% ipython --no-banner

In [1]: import numpy as np

In [2]: np.set_printoptions(precision=2, suppress=True, linewidth=160)

In [3]: K = np.load("a.npy")

In [4]: print(K)
[[ 1  1  1  1  1  1  1  1]
 [ 1 -1  1 -1  1 -1  1 -1]
 [ 1  1  1  1 -1 -1 -1 -1]
 [ 1  1 -1 -1 -1 -1  1  1]]

In [5]: out = K / np.sqrt((K ** 2).mean(axis=1, keepdims=True))

In [6]: print(out[1])
[ 1. -1.  1. -1.  1. -1.  1. -1.]

In [7]: print(np.linalg.matrix_rank(out) == np.linalg.matrix_rank(K))
True

In [8]: print(K - K.mean(axis=1, keepdims=True))
[[ 0.  0.  0.  0.  0.  0.  0.  0.]
 [ 1. -1.  1. -1.  1. -1.  1. -1.]
 [ 1.  1.  1.  1. -1. -1. -1. -1.]
 [ 1.  1. -1. -1. -1. -1.  1.  1.]]

In [9]: print(np.linalg.matrix_rank(K - K.mean(axis=1, keepdims=True)))
3

In [10]: def softmax(z):
    ...:     e = np.exp(z - z.max(axis=-1, keepdims=True))
    ...:     return e / e.sum(axis=-1, keepdims=True)
    ...: 

In [11]: print(softmax(K).sum(axis=1))
[1. 1. 1. 1.]

In [12]: print(softmax(K[3] + 2))
[0.22 0.22 0.03 0.03 0.03 0.03 0.22 0.22]

In [13]: S = K @ K.T / np.sqrt(8)

In [14]: print(softmax(S).round(6).argmax(axis=1))
[0 1 2 3]

In [15]: out = np.array([[1, 2, 0],
    ...:     [2, 3, 0],
    ...:     [2, 2, 1],
    ...:     [3, 0, 0],
    ...:     [1, 0, 0],
    ...:     [2, 3, 0],
    ...:     [2, 3, 2],
    ...:     [0, 3, 1]])

In [16]: print(np.einsum("ik,kj->ij", K, out))
[[13 16  4]
 [-1 -2  2]
 [ 3 -2 -2]
 [-3  6  2]]

In [17]: print(np.vstack([K, out.T]).shape)
(7, 8)

In [18]: print(np.einsum("ij,ij->i", K, K))
[8 8 8 8]

In [19]: A = np.loadtxt("w.csv", delimiter=",")

In [20]: print(A)
[[ 1.  1.  1.  1. -1. -1. -1. -1.]
 [ 1. -1.  1. -1.  1. -1.  1. -1.]
 [ 1. -1.  1. -1. -1.  1. -1.  1.]]

In [21]: out = np.array([[1, 5], [2, 6], [5, 9], [4, 0], [4, 1], [7, 5], [2, 1], [5, 7]])

In [22]: print(out.T @ A.T)
[[-6. -6.  6.]
 [ 6. -2. 18.]]

In [23]: print(np.einsum("ik,kj->ij", A, out))
[[-6.  6.]
 [-6. -2.]
 [ 6. 18.]]

In [24]: print(np.einsum("ij,ij->i", A, A))
[8. 8. 8.]

In [25]: print(np.einsum("ij->j", A))
[ 3. -1.  3. -1. -1. -1. -1. -1.]

In [26]: u, r1 = A[2], A[1]

In [27]: print(u @ u)
8.0

In [28]: print(u @ r1)
0.0

In [29]: pr = (u @ r1) / (u @ u) * u

In [30]: print(r1 - pr)
[ 1. -1.  1. -1.  1. -1.  1. -1.]

In [31]: print(pr)
[ 0. -0.  0. -0. -0.  0. -0.  0.]

In [32]: print(np.linalg.matrix_rank(np.outer(u, r1)))
1

In [33]: theta = np.radians(135)

In [34]: r_ = np.eye(8)

In [35]: r_[1, 1] = r_[3, 3] = np.cos(theta)

In [36]: r_[1, 3], r_[3, 1] = -np.sin(theta), np.sin(theta)

In [37]: print(r_)
[[ 1.    0.    0.    0.    0.    0.    0.    0.  ]
 [ 0.   -0.71  0.   -0.71  0.    0.    0.    0.  ]
 [ 0.    0.    1.    0.    0.    0.    0.    0.  ]
 [ 0.    0.71  0.   -0.71  0.    0.    0.    0.  ]
 [ 0.    0.    0.    0.    1.    0.    0.    0.  ]
 [ 0.    0.    0.    0.    0.    1.    0.    0.  ]
 [ 0.    0.    0.    0.    0.    0.    1.    0.  ]
 [ 0.    0.    0.    0.    0.    0.    0.    1.  ]]

In [38]: out = A @ r_.T

In [39]: print(np.linalg.svd(A, compute_uv=False), np.linalg.svd(out, compute_uv=False))
[2.83 2.83 2.83] [2.83 2.83 2.83]

In [40]: print(np.allclose(A @ A.T, out @ out.T))
True

In [41]: print(out.round(2) + 0)
[[ 1.   -1.41  1.    0.   -1.   -1.   -1.   -1.  ]
 [ 1.    1.41  1.    0.    1.   -1.    1.   -1.  ]
 [ 1.    1.41  1.    0.   -1.    1.   -1.    1.  ]]

In [42]: print(np.abs(out - A).max(axis=0))
[0.   2.41 0.   1.   0.   0.   0.   0.  ]
